>>> import numpy as np
>>> import numpy.linalg as la
>>> np.set_printoptions(precision=2, suppress=True, linewidth=140)
>>> E = np.load("dump.npy")
>>> print(E)
[[-1.99  1.98 -2.01 -0.99  3.  ]
 [ 4.02 -4.04  3.99  2.   -5.96]
 [-2.    2.02 -2.04 -1.05  3.03]
 [ 3.99 -3.99  4.    2.   -6.02]
 [-6.01  6.03 -6.   -3.01  8.99]
 [ 0.    0.01  0.02 -0.01 -0.02]
 [-1.99  2.06 -2.01 -1.    3.  ]
 [ 2.04 -2.03  1.99  1.   -3.03]
 [-2.    1.98 -1.99 -1.    3.01]
 [ 2.   -2.01  1.97  0.99 -3.04]]
>>> A2 = np.c_[E[:, :1] @ np.array([[7]]), np.array([1, 2, 1, 3, 2, 2, -2, 2, 0, -2])]
>>> print(A2)
[[-13.93   1.  ]
 [ 28.14   2.  ]
 [-14.     1.  ]
 [ 27.93   3.  ]
 [-42.07   2.  ]
 [  0.     2.  ]
 [-13.93  -2.  ]
 [ 14.28   2.  ]
 [-14.     0.  ]
 [ 14.    -2.  ]]
>>> print(np.round(la.lstsq(E, A2[:, 0])[0], 2) + 0)
[7. 0. 0. 0. 0.]
>>> print(la.matrix_rank(A2))
2
>>> print(la.matrix_rank(np.c_[E, A2]))
6
>>> X = np.load("block1.npy")
>>> print(X)
[[0.5  0.   0.25 0.25 0.  ]
 [0.5  0.5  0.   0.   0.  ]
 [0.   0.   0.67 0.   0.33]
 [0.   0.   0.33 0.33 0.33]
 [0.25 0.25 0.25 0.   0.25]]
>>> T = np.stack([X, -3 * X, X[::-1]])
>>> print((T @ X.T).shape)
(3, 5, 5)
>>> print(T.sum(axis=0))
[[-0.75  0.25 -0.25 -0.5   0.25]
 [-1.   -1.    0.33  0.33  0.33]
 [ 0.    0.   -0.67  0.   -0.33]
 [ 0.5   0.5  -0.67 -0.67 -0.67]
 [ 0.   -0.5  -0.25  0.25 -0.5 ]]
>>> print(la.matrix_rank(T.reshape(3, -1)))
2
>>> print(la.det(T))
[ 0.01 -1.69  0.01]
>>> rng = np.random.default_rng(5055)
>>> lab = rng.permutation(5)
>>> print(lab)
[2 1 0 3 4]
>>> A2 = X[lab][:, lab]
>>> print(round(la.det(A2), 2), round(la.det(X[lab]), 2))
0.01 -0.01
>>> print(np.allclose(A2, X))
False
>>> print(np.diag(A2))
[0.67 0.5  0.5  0.33 0.25]
>>> print(round(la.norm(X, 2), 2))
1.06
>>> print(round(la.norm(X, 1), 2), np.round(la.norm(X, np.inf), 2))
1.5 1.0
>>> print(la.norm(X, axis=1))
[0.61 0.71 0.75 0.58 0.5 ]
>>> C2 = X.T @ X
>>> print(la.svd(X, compute_uv=False) ** 2)
[1.13 0.63 0.17 0.08 0.01]
>>> print(np.diag(C2))
[0.56 0.31 0.68 0.17 0.28]
>>> print(round(float(np.trace(C2)), 2), round(float((X ** 2).sum()), 2))
2.01 2.01
>>> print(C2)
[[0.56 0.31 0.19 0.12 0.06]
 [0.31 0.31 0.06 0.   0.06]
 [0.19 0.06 0.68 0.17 0.4 ]
 [0.12 0.   0.17 0.17 0.11]
 [0.06 0.06 0.4  0.11 0.28]]
>>> print((X @ X.T).shape)
(5, 5)
